% ipython --no-banner

In [1]: import numpy as np

In [2]: import numpy.linalg as la

In [3]: np.set_printoptions(suppress=True, linewidth=200)

In [4]: def tidy(a):
   ...:     return np.round(a, 3) + 0
   ...: 

In [5]: data = np.load("layer5.npy")

In [6]: data
Out[6]: 
array([[-10.,   6.,   7.,   3.],
       [-12.,   8.,   6.,   2.],
       [-12.,   6.,   9.,   3.],
       [ 12.,  -6.,  -6.,   0.]])

In [7]: np.unique(data.round(6), axis=0).shape
Out[7]: (4, 4)

In [8]: la.lstsq(data[:-1].T, data[-1])[2]
Out[8]: np.int32(3)

In [9]: np.allclose(data[:-1].T @ la.lstsq(data[:-1].T, data[-1])[0], data[-1])
Out[9]: True

In [10]: np.abs(np.diag(la.qr(data)[1])) > 1e-9
Out[10]: array([ True,  True,  True, False])

In [11]: tidy(data @ la.pinv(data) @ data)
Out[11]: 
array([[-10.,   6.,   7.,   3.],
       [-12.,   8.,   6.,   2.],
       [-12.,   6.,   9.,   3.],
       [ 12.,  -6.,  -6.,   0.]])

In [12]: np.argsort(-la.norm(data, axis=0).round(6), kind="stable")[:3]
Out[12]: array([0, 2, 1])

In [13]: la.matrix_rank(data, rtol=0.1)
Out[13]: np.int64(2)

In [14]: la.cond(data) > 100
Out[14]: np.True_

In [15]: tidy(la.norm(data, 2) / la.norm(data))
Out[15]: np.float64(0.992)

In [16]: F = np.array([[1, -1, 1, -1],
    ...:     [1, 0, 0, 0],
    ...:     [1, 1, 1, 1],
    ...:     [1, 2, 4, 8],
    ...:     [1, 3, 9, 27],
    ...:     [1, 4, 16, 64],
    ...:     [1, 5, 25, 125],
    ...:     [1, 6, 36, 216],
    ...:     [1, 7, 49, 343]])

In [17]: F
Out[17]: 
array([[  1,  -1,   1,  -1],
       [  1,   0,   0,   0],
       [  1,   1,   1,   1],
       [  1,   2,   4,   8],
       [  1,   3,   9,  27],
       [  1,   4,  16,  64],
       [  1,   5,  25, 125],
       [  1,   6,  36, 216],
       [  1,   7,  49, 343]])

In [18]: A2 = np.c_[F[:, :1] @ np.array([[1]]), np.array([3, 0, 2, 7, 9, 5, 5, 2, 4])]

In [19]: A2
Out[19]: 
array([[1, 3],
       [1, 0],
       [1, 2],
       [1, 7],
       [1, 9],
       [1, 5],
       [1, 5],
       [1, 2],
       [1, 4]])

In [20]: la.matrix_rank(A2)
Out[20]: np.int64(2)

In [21]: tidy(la.norm(la.qr(F)[0].T @ A2, axis=0) ** 2 / ((A2 ** 2).sum(axis=0) + 1e-12))
Out[21]: array([1.   , 0.821])

In [22]: la.matrix_rank(np.c_[F, A2])
Out[22]: np.int64(5)
